$ python -q
>>> import numpy as np
>>> import numpy.linalg as la
>>> np.set_printoptions(precision=2, suppress=True, linewidth=140, legacy="1.25")
>>> W0 = np.load("arr.npy")
>>> print(W0)
[[ 0.6   0.4   0.1 ]
 [ 0.67  0.26  0.13]
 [ 0.2   0.4  -0.6 ]
 [-1.8  -0.6  -1.5 ]
 [ 0.   -0.2  -1.4 ]]
>>> A2 = np.c_[W0[:, :2] @ np.array([[2, 0], [2, 3]]), np.array([3, 2, -1, 3, -1])]
>>> print(A2)
[[ 2.    1.2   3.  ]
 [ 1.86  0.78  2.  ]
 [ 1.2   1.2  -1.  ]
 [-4.8  -1.8   3.  ]
 [-0.4  -0.6  -1.  ]]
>>> print(la.matrix_rank(np.c_[W0, A2]))
4
>>> print(np.round(la.norm(A2 - W0 @ la.lstsq(W0, A2)[0], axis=0), 2) + 0)
[0.   0.   4.48]
>>> print(la.matrix_rank(A2))
3
>>> x0 = np.array([-3, 0, 2])
>>> target = W0 @ x0
>>> print(np.round(la.lstsq(W0, target)[0], 2) + 0)
[-3.  0.  2.]
>>> print(target)
[-1.6  -1.75 -1.8   2.4  -2.8 ]
>>> print(np.round(la.solve(W0.T @ W0, W0.T @ target), 2) + 0)
[-3.  0.  2.]
>>> rng = np.random.default_rng(83)
>>> target = target + 0.1 * rng.normal(size=5)
>>> print(target)
[-1.75 -1.79 -1.8   2.44 -2.9 ]
>>> beta, *_ = la.lstsq(W0, target)
>>> print(np.round(W0.T @ (target - W0 @ beta), 2) + 0)
[0. 0. 0.]
>>> print(beta.round(2) + 0)
[-3.09  0.    2.07]
>>> print(beta.round())
[-3.  0.  2.]
>>> print([round(float(la.norm(la.solve(W0.T @ W0 + lam * np.eye(3), W0.T @ target))), 2) for lam in (0, 1, 10, 100)])
[3.72, 2.27, 0.58, 0.07]
>>> U, s, VT = la.svd(W0, full_matrices=False)
>>> print(round(float(np.sqrt((s ** 2).sum())), 2), round(float(la.norm(W0)), 2))
3.08 3.08
>>> print(np.abs(VT[0]))
[0.67 0.26 0.7 ]
>>> print(U.shape, s.shape, VT.shape)
(5, 3) (3,) (3, 3)
>>> print(np.allclose(U * s @ VT, W0))
True
>>> print((s > 1e-8).sum())
3
>>> print(s)
[2.75 1.32 0.39]
>>> print(s / s[0])
[1.   0.48 0.14]
>>> A2 = np.array([[0, -1, 1, 0], [2, 0, 1, 2], [-1, 1, -1, 1], [2, -1, 0, -1]])
>>> mat = np.triu(A2, 1)
>>> print(mat)
[[ 0 -1  1  0]
 [ 0  0  1  2]
 [ 0  0  0  1]
 [ 0  0  0  0]]
>>> # triangular, det is the product of the diagonal
>>> print(round(float(np.trace(la.pinv(mat) @ mat)), 2))
3.0
>>> print(np.allclose(mat[:-1].T @ la.lstsq(mat[:-1].T, mat[-1])[0], mat[-1]))
True
>>> print(np.abs(np.diag(la.qr(mat)[1])) > 1e-9)
[False False False False]
>>> print(la.lstsq(mat[:-1].T, mat[-1])[2])
3
>>> print(mat @ mat)
[[ 0  0 -1 -1]
 [ 0  0  0  1]
 [ 0  0  0  0]
 [ 0  0  0  0]]
>>> print(la.matrix_rank(mat - mat[0, 0] * np.eye(4)))
3
>>> print(np.prod(np.diag(mat)), round(float(la.det(mat)), 2))
0 0.0
>>> print(np.sort(la.eigvals(mat)))
[0. 0. 0. 0.]
